% python3 -q
>>> import numpy as np
>>> np.set_printoptions(precision=1, suppress=True, linewidth=160)
>>> arr = np.load("arr.npy")
>>> arr
array([[ 3,  3,  3,  1, -1, -2, -2, -3, -3,  0],
       [ 3,  2,  2,  2, -1,  0,  1,  0, -3,  1],
       [ 3,  3,  0,  2, -1, -1,  2,  2,  2,  3],
       [ 3,  2,  2,  2, -1,  0,  1,  0, -3,  1],
       [ 0, -1, -3, -3, -3,  1,  0, -1, -3, -1]])
>>> # rows 1 and 3 are equal
>>> np.linalg.cond(arr) > 100
np.True_
>>> np.linalg.matrix_rank(arr, rtol=0.1)
np.int64(4)
>>> mat = np.load("run11.npy")
>>> mat.round(1) + 0
array([[ 0.5, -0.4,  0.2,  0.4, -0.1, -0.1,  0.2,  0.1,  0.6],
       [-0.4,  0.7,  0.1,  0.3,  0. ,  0. ,  0.1,  0. ,  0.5],
       [ 0.2,  0.1,  0.9, -0.1,  0. ,  0. , -0.1,  0. , -0.2],
       [ 0.4,  0.3, -0.1,  0.7,  0. ,  0. , -0.1,  0. , -0.5],
       [-0.1,  0. ,  0. ,  0. ,  1. ,  0. ,  0. ,  0. ,  0.1],
       [-0.1,  0. ,  0. ,  0. ,  0. ,  1. ,  0. ,  0. ,  0.1],
       [ 0.2,  0.1, -0.1, -0.1,  0. ,  0. ,  0.9,  0. , -0.2],
       [ 0.1,  0. ,  0. ,  0. ,  0. ,  0. ,  0. ,  1. , -0.1],
       [ 0.6,  0.5, -0.2, -0.5,  0.1,  0.1, -0.2, -0.1,  0.2]])
>>> # columns are unit length and at right angles
>>> np.round(mat @ mat.T, 1) + 0
array([[1., 0., 0., 0., 0., 0., 0., 0., 0.],
       [0., 1., 0., 0., 0., 0., 0., 0., 0.],
       [0., 0., 1., 0., 0., 0., 0., 0., 0.],
       [0., 0., 0., 1., 0., 0., 0., 0., 0.],
       [0., 0., 0., 0., 1., 0., 0., 0., 0.],
       [0., 0., 0., 0., 0., 1., 0., 0., 0.],
       [0., 0., 0., 0., 0., 0., 1., 0., 0.],
       [0., 0., 0., 0., 0., 0., 0., 1., 0.],
       [0., 0., 0., 0., 0., 0., 0., 0., 1.]])
>>> np.round(mat.T @ mat, 1) + 0
array([[1., 0., 0., 0., 0., 0., 0., 0., 0.],
       [0., 1., 0., 0., 0., 0., 0., 0., 0.],
       [0., 0., 1., 0., 0., 0., 0., 0., 0.],
       [0., 0., 0., 1., 0., 0., 0., 0., 0.],
       [0., 0., 0., 0., 1., 0., 0., 0., 0.],
       [0., 0., 0., 0., 0., 1., 0., 0., 0.],
       [0., 0., 0., 0., 0., 0., 1., 0., 0.],
       [0., 0., 0., 0., 0., 0., 0., 1., 0.],
       [0., 0., 0., 0., 0., 0., 0., 0., 1.]])
>>> vals, V = np.linalg.eigh(mat)
>>> x0 = np.array([2, 2, 0, 2, 0, 2, 0, 0, 1])
>>> np.round(V * np.abs(vals) @ V.T, 1) + 0
array([[1., 0., 0., 0., 0., 0., 0., 0., 0.],
       [0., 1., 0., 0., 0., 0., 0., 0., 0.],
       [0., 0., 1., 0., 0., 0., 0., 0., 0.],
       [0., 0., 0., 1., 0., 0., 0., 0., 0.],
       [0., 0., 0., 0., 1., 0., 0., 0., 0.],
       [0., 0., 0., 0., 0., 1., 0., 0., 0.],
       [0., 0., 0., 0., 0., 0., 1., 0., 0.],
       [0., 0., 0., 0., 0., 0., 0., 1., 0.],
       [0., 0., 0., 0., 0., 0., 0., 0., 1.]])
>>> np.round(V * np.maximum(vals, 0) @ V.T, 1) + 0
array([[ 0.7, -0.2,  0.1,  0.2,  0. ,  0. ,  0.1,  0. ,  0.3],
       [-0.2,  0.8,  0.1,  0.2,  0. ,  0. ,  0.1,  0. ,  0.2],
       [ 0.1,  0.1,  1. , -0.1,  0. ,  0. ,  0. ,  0. , -0.1],
       [ 0.2,  0.2, -0.1,  0.8,  0. ,  0. , -0.1,  0. , -0.2],
       [ 0. ,  0. ,  0. ,  0. ,  1. ,  0. ,  0. ,  0. ,  0. ],
       [ 0. ,  0. ,  0. ,  0. ,  0. ,  1. ,  0. ,  0. ,  0. ],
       [ 0.1,  0.1,  0. , -0.1,  0. ,  0. ,  1. ,  0. , -0.1],
       [ 0. ,  0. ,  0. ,  0. ,  0. ,  0. ,  0. ,  1. ,  0. ],
       [ 0.3,  0.2, -0.1, -0.2,  0. ,  0. , -0.1,  0. ,  0.6]])
>>> round(float(x0 @ mat @ x0), 1)
16.5
>>> round(float(np.abs(mat).sum(axis=1).max()), 1), round(np.abs(vals).max(), 1)
(2.4, np.float64(1.0))
>>> round(float(x0 @ mat @ x0 / (x0 @ x0)), 1), round(float(vals[0]), 1), np.round(vals[-1], 1)
(1.0, -1.0, np.float64(1.0))
